>>> import numpy as np
>>> import numpy.linalg as la
>>> np.set_printoptions(precision=2, suppress=True, linewidth=160, sign=" ")
>>> def rd(a):
...     return np.round(a, 2) + 0
... 
>>> M = np.load("case4.npy")
>>> M
array([[ -5.81,  -7.56, -12.94],
       [ -5.56,  -7.28, -12.35],
       [ -3.17,  -4.49,  -6.76],
       [ -2.65,  -3.84,  -5.53],
       [ -2.47,  -3.61,  -5.09],
       [ -1.88,  -2.84,  -3.72],
       [ -1.59,  -2.43,  -3.04],
       [ -1.25,  -1.95,  -2.3 ],
       [ -1.12,  -1.75,  -2.01],
       [ -0.68,  -1.06,  -1.12],
       [ -0.54,  -0.84,  -0.86],
       [ -0.29,  -0.45,  -0.46],
       [  0.19,   0.27,   0.27],
       [  0.33,   0.48,   0.48],
       [  0.63,   0.9 ,   0.92],
       [  1.8 ,   2.41,   2.63],
       [  2.25,   2.95,   3.3 ],
       [  2.41,   3.15,   3.55],
       [  3.25,   4.14,   4.84],
       [  3.95,   4.94,   5.92],
       [  6.36,   7.64,   9.77],
       [  6.51,   7.81,  10.01],
       [  7.95,   9.39,  12.37],
       [ 11.72,  13.46,  18.69]])
>>> rd(la.norm(M, axis=0))
array([ 20.54,  25.23,  35.28])
>>> rd(la.norm(M[7], 1)), rd(la.norm(M[7], np.inf))
(np.float64(5.5), np.float64(2.3))
>>> la.norm(M, axis=1).argmax()
np.int64(23)
>>> rd(la.norm(M, 2))
np.float64(47.88)
>>> rd(la.norm(M, "nuc"))
np.float64(52.06)
>>> cen = M - M.mean(axis=0)
>>> V = la.svd(cen)[2][:1]
>>> B = cen - cen @ V.T @ V
>>> rd((cen @ V.T).std(axis=0))
array([ 9.69])
>>> la.norm(B, axis=1).round(6).argmax()
np.int64(0)
>>> rd(np.cov(cen @ V.T, rowvar=False))
np.float64(97.92)
>>> mat = np.load("x.npy")
>>> mat
array([[ 4,  4],
       [ 4,  8]])
>>> # equal to its transpose
>>> x = np.ones(2)
>>> for _ in range(4):
...     x = mat @ x
...     x /= la.norm(x)
...     print(round(x @ mat @ x, 2))
... 
10.46
10.47
10.47
10.47
>>> rd(la.eigvalsh(mat)[-1])
np.float64(10.47)
>>> rng = np.random.default_rng(9662)
>>> B = mat + rng.integers(-2, 3, (2, 1)) @ rng.integers(-2, 3, (1, 2))
>>> B
array([[ 2,  4],
       [ 3,  8]])
>>> la.matrix_rank(B - mat, tol=1e-8)
np.int64(1)
>>> np.abs(B - mat).sum(axis=1)
array([ 2,  1])
>>> x = np.array([5, 7])
>>> rhs = B @ x
>>> rhs
array([ 38,  71])
>>> rd(la.solve(B, rhs + B[:, 0]))
array([ 6.,  7.])
>>> rd(la.solve(B, 4 * rhs))
array([ 20.,  28.])
>>> m1 = np.array([[6.0, 0.0, 5.0], [0.0, 6.0, 0.0], [5.0, 0.0, 6.0]])
>>> B = np.c_[M[:, :1] @ np.array([[-4]]), np.array([1, 2, 3, 3, 1, 3, 1, 3, 0, 2, 3, 2, 2, 2, 2, 2, 0, 3, 1, 1, 0, 3, 3, 0])]
>>> B
array([[ 23.24,   1.  ],
       [ 22.24,   2.  ],
       [ 12.68,   3.  ],
       [ 10.6 ,   3.  ],
       [  9.88,   1.  ],
       [  7.52,   3.  ],
       [  6.36,   1.  ],
       [  5.  ,   3.  ],
       [  4.48,   0.  ],
       [  2.72,   2.  ],
       [  2.16,   3.  ],
       [  1.16,   2.  ],
       [ -0.76,   2.  ],
       [ -1.32,   2.  ],
       [ -2.52,   2.  ],
       [ -7.2 ,   2.  ],
       [ -9.  ,   0.  ],
       [ -9.64,   3.  ],
       [-13.  ,   1.  ],
       [-15.8 ,   1.  ],
       [-25.44,   0.  ],
       [-26.04,   3.  ],
       [-31.8 ,   3.  ],
       [-46.88,   0.  ]])
>>> rd(la.norm(la.qr(M)[0].T @ B, axis=0) ** 2 / ((B ** 2).sum(axis=0) + 1e-12))
array([ 1.  ,  0.35])
>>> x = np.array([2, 4])
>>> rhs = B @ x
>>> rd(la.pinv(B) @ B)
array([[ 1.,  0.],
       [ 0.,  1.]])
>>> rhs = rhs + 0.3 * rng.normal(size=24)
>>> rd(rhs)
array([ 50.34,  52.46,  37.45,  33.06,  23.54,  26.64,  16.71,  22.47,   8.53,  13.71,  16.94,  11.1 ,   6.88,   5.1 ,   3.13,  -6.01, -17.97,  -7.36, -22.12,
       -27.75, -51.01, -40.27, -51.53, -93.77])
>>> b, *_ = la.lstsq(B, rhs)
>>> rd(B.T @ (rhs - B @ b))
array([ 0.,  0.])
>>> b.round()
array([ 2.,  4.])
>>> rd(b)
array([ 2.  ,  4.04])
>>> rd(la.norm(rhs - B @ b))
np.float64(1.44)
>>> W = np.array([[0, 3, -3, 2, -3], [-1, -1, 1, -2, -1], [-1, -1, 3, 1, -1]])
>>> b = np.array([8, 5, 2, -2, -9])
>>> act = np.maximum(m1 @ W + b, 0)
>>> rd((act > 0).mean(axis=0))
array([ 1.  ,  0.67,  0.67,  0.67,  0.  ])
>>> Z = np.array([[2, 0], [2, 1], [1, 1], [0, 0], [0, 1]])
>>> act @ Z
array([[ 42.,  18.],
       [ 12.,   8.],
       [ 37.,  19.]])
>>> W @ Z
array([[ 3, -3],
       [-3, -1],
       [-1,  1]])
>>> J = np.loadtxt("test17.csv", delimiter=",")
>>> J
array([[ 1., -1., -1.,  1., -1.,  1.,  1., -1.],
       [ 1.,  1.,  1.,  1., -1., -1., -1., -1.],
       [ 1., -1.,  1., -1., -1.,  1., -1.,  1.]])
>>> np.unravel_index(np.abs(J).argmax(), J.shape)
(np.int64(0), np.int64(0))
>>> np.count_nonzero(J)
np.int64(24)
>>> np.diff(J, axis=0)
array([[ 0.,  2.,  2.,  0.,  0., -2., -2.,  0.],
       [ 0., -2.,  0., -2.,  0.,  2.,  0.,  2.]])
>>> J - J[0]
array([[ 0.,  0.,  0.,  0.,  0.,  0.,  0.,  0.],
       [ 0.,  2.,  2.,  0.,  0., -2., -2.,  0.],
       [ 0.,  0.,  2., -2.,  0.,  0., -2.,  2.]])
>>> f, v = J[2], J[1]
>>> f @ v
np.float64(0.0)
>>> p = (f @ v) / (f @ f) * f
>>> (v - p) @ f
np.float64(0.0)
>>> feats = np.eye(2, dtype=int)[rng.permutation(2)] * np.array([3, 0])
>>> feats
array([[ 0,  0],
       [ 3,  0]])
>>> # triangular
>>> rd(la.norm(feats, axis=0))
array([ 3.,  0.])
>>> rd(la.pinv(feats))
array([[ 0.  ,  0.33],
       [ 0.  ,  0.  ]])
>>> feats[:, 0] @ feats[:, 1]
np.int64(0)
>>> rd(la.svd(feats, compute_uv=False))
array([ 3.,  0.])
>>> rd(feats @ la.pinv(feats) @ feats)
array([[ 0.,  0.],
       [ 3.,  0.]])
>>> np.unique(feats.round(6), axis=0).shape
(2, 2)
>>> la.lstsq(feats[:-1].T, feats[-1])[2]
np.int32(0)
>>> np.allclose(feats[:-1].T @ la.lstsq(feats[:-1].T, feats[-1])[0], feats[-1])
False
>>> np.abs(np.diag(la.qr(feats)[1])) > 1e-9
array([ True, False])
>>> [int(la.matrix_rank(la.matrix_power(feats, p))) for p in range(1, 3)]
[1, 0]
>>> rd(np.sort(la.eigvals(feats)))
array([ 0.,  0.])
>>> feats @ feats
array([[ 0,  0],
       [ 0,  0]])
>>> data = np.load("arr.npy")
>>> data
array([[ 1, -1,  1, -1, -1,  1, -1,  1],
       [ 1, -1, -1,  1, -1,  1,  1, -1],
       [ 1,  1,  1,  1, -1, -1, -1, -1],
       [ 1,  1,  1,  1,  1,  1,  1,  1]])
>>> data.reshape(-1, 2)
array([[ 1, -1],
       [ 1, -1],
       [-1,  1],
       [-1,  1],
       [ 1, -1],
       [-1,  1],
       [-1,  1],
       [ 1, -1],
       [ 1,  1],
       [ 1,  1],
       [-1, -1],
       [-1, -1],
       [ 1,  1],
       [ 1,  1],
       [ 1,  1],
       [ 1,  1]])
>>> blk = data.reshape(4, 2, -1)
>>> np.swapaxes(blk, 1, 2)[0]
array([[ 1, -1],
       [-1,  1],
       [ 1, -1],
       [-1,  1]])
>>> np.einsum("ihd,jhd->hij", blk, blk).shape
(2, 4, 4)
>>> blk.sum(axis=1)
array([[ 0,  0,  0,  0],
       [ 0,  0,  0,  0],
       [ 0,  0,  0,  0],
       [ 2,  2,  2,  2]])
>>> np.einsum("ihd,ihd->ih", blk, blk)
array([[ 4,  4],
       [ 4,  4],
       [ 4,  4],
       [ 4,  4]])
